In [1]: import numpy as np

In [2]: from numpy import linalg as LA

In [3]: np.set_printoptions(precision=2, suppress=True, linewidth=100)

In [4]: tidy = lambda a: np.round(a, 2) + 0

In [5]: X = np.loadtxt("mat.csv", delimiter=",")

In [6]: tidy(X)
Out[6]: 
array([[-1.18,  0.21, -1.2 ,  1.86, -1.63],
       [ 0.79, -1.62, -0.21, -1.24, -2.04],
       [-1.78,  1.  , -0.92, -1.99, -0.18],
       [-1.38, -0.08,  2.54,  0.09, -0.78],
       [-1.38, -2.31, -0.45,  0.17,  1.24]])

In [7]: P = np.triu(np.array([[-4, 1, -1, -4, -2],
   ...:     [4, 3, 4, -2, -3],
   ...:     [-2, 1, -1, 4, -1],
   ...:     [-3, -2, 4, 2, 2],
   ...:     [-4, -5, 4, -1, -3]]), 1) + np.eye(5)

In [8]: B = P @ X @ LA.inv(P)

In [9]: tidy(np.poly(B))
Out[9]: array([   1.  ,    2.39,   -1.81,    5.43,  -64.64, -243.  ])

In [10]: tidy(np.trace(B)), tidy(np.trace(X))
Out[10]: (np.float64(-2.39), np.float64(-2.39))

In [11]: LA.matrix_rank(B)
Out[11]: np.int64(5)

In [12]: B = LA.inv(X)

In [13]: tidy(LA.slogdet(X)[0])
Out[13]: np.float64(1.0)

In [14]: tidy(LA.inv(B))
Out[14]: 
array([[-1.18,  0.21, -1.2 ,  1.86, -1.63],
       [ 0.79, -1.62, -0.21, -1.24, -2.04],
       [-1.78,  1.  , -0.92, -1.99, -0.18],
       [-1.38, -0.08,  2.54,  0.09, -0.78],
       [-1.38, -2.31, -0.45,  0.17,  1.24]])

In [15]: rng = np.random.default_rng(5548)

In [16]: labels = rng.permutation(5)

In [17]: B = X[:, labels] * rng.choice([-1, 1], 5)

In [18]: tidy(B)
Out[18]: 
array([[-1.2 , -1.63, -1.86, -0.21,  1.18],
       [-0.21, -2.04,  1.24,  1.62, -0.79],
       [-0.92, -0.18,  1.99, -1.  ,  1.78],
       [ 2.54, -0.78, -0.09,  0.08,  1.38],
       [-0.45,  1.24, -0.17,  2.31,  1.38]])

In [19]: left, _, VT = LA.svd(X.T @ B)

In [20]: tidy(left @ VT)
Out[20]: 
array([[ 0.,  0.,  0.,  0., -1.],
       [ 0.,  0.,  0., -1.,  0.],
       [ 1.,  0.,  0.,  0.,  0.],
       [ 0.,  0., -1.,  0.,  0.],
       [ 0.,  1.,  0.,  0.,  0.]])

In [21]: labels
Out[21]: array([2, 4, 3, 1, 0])

In [22]: B = np.array([[2, 0, 2, 5], [2, 1, 5, 5], [4, 1, 0, 2], [3, 0, 5, 0]])

In [23]: W0 = B - B.T

In [24]: W0
Out[24]: 
array([[ 0, -2, -2,  2],
       [ 2,  0,  4,  5],
       [ 2, -4,  0, -3],
       [-2, -5,  3,  0]])

In [25]: # skew, so no eigenvalue has a real part

In [26]: W = np.array([[-3, -6, -8, 7], [6, 3, 8, 1], [-5, 7, 2, -2], [9, -1, 4, -3]])

In [27]: c = np.array([5, 2, 2, 2])

In [28]: act = np.maximum(W0 @ W + c, 0)

In [29]: LA.matrix_rank(act)
Out[29]: np.int64(4)

In [30]: act
Out[30]: 
array([[21,  0,  0,  0],
       [24, 13, 14,  0],
       [ 0,  0,  0, 21],
       [ 0, 20,  0,  0]])

In [31]: (act > 0).mean(axis=0)
Out[31]: array([0.5 , 0.5 , 0.25, 0.25])

In [32]: (act > 0).astype(int)
Out[32]: 
array([[1, 0, 0, 0],
       [1, 1, 1, 0],
       [0, 0, 0, 1],
       [0, 1, 0, 0]])

In [33]: Z = np.array([[7, -9, -7], [-2, 8, 5], [-6, 8, 6], [2, -9, -2]])

In [34]: W @ Z
Out[34]: 
array([[  53, -148,  -71],
       [ -10,   25,   19],
       [ -65,  135,   86],
       [  35,  -30,  -38]])

In [35]: (act @ Z).round(6).argmax(axis=1)
Out[35]: array([0, 0, 0, 1])

In [36]: act @ Z
Out[36]: 
array([[ 147, -189, -147],
       [  58,    0,  -19],
       [  42, -189,  -42],
       [ -40,  160,  100]])
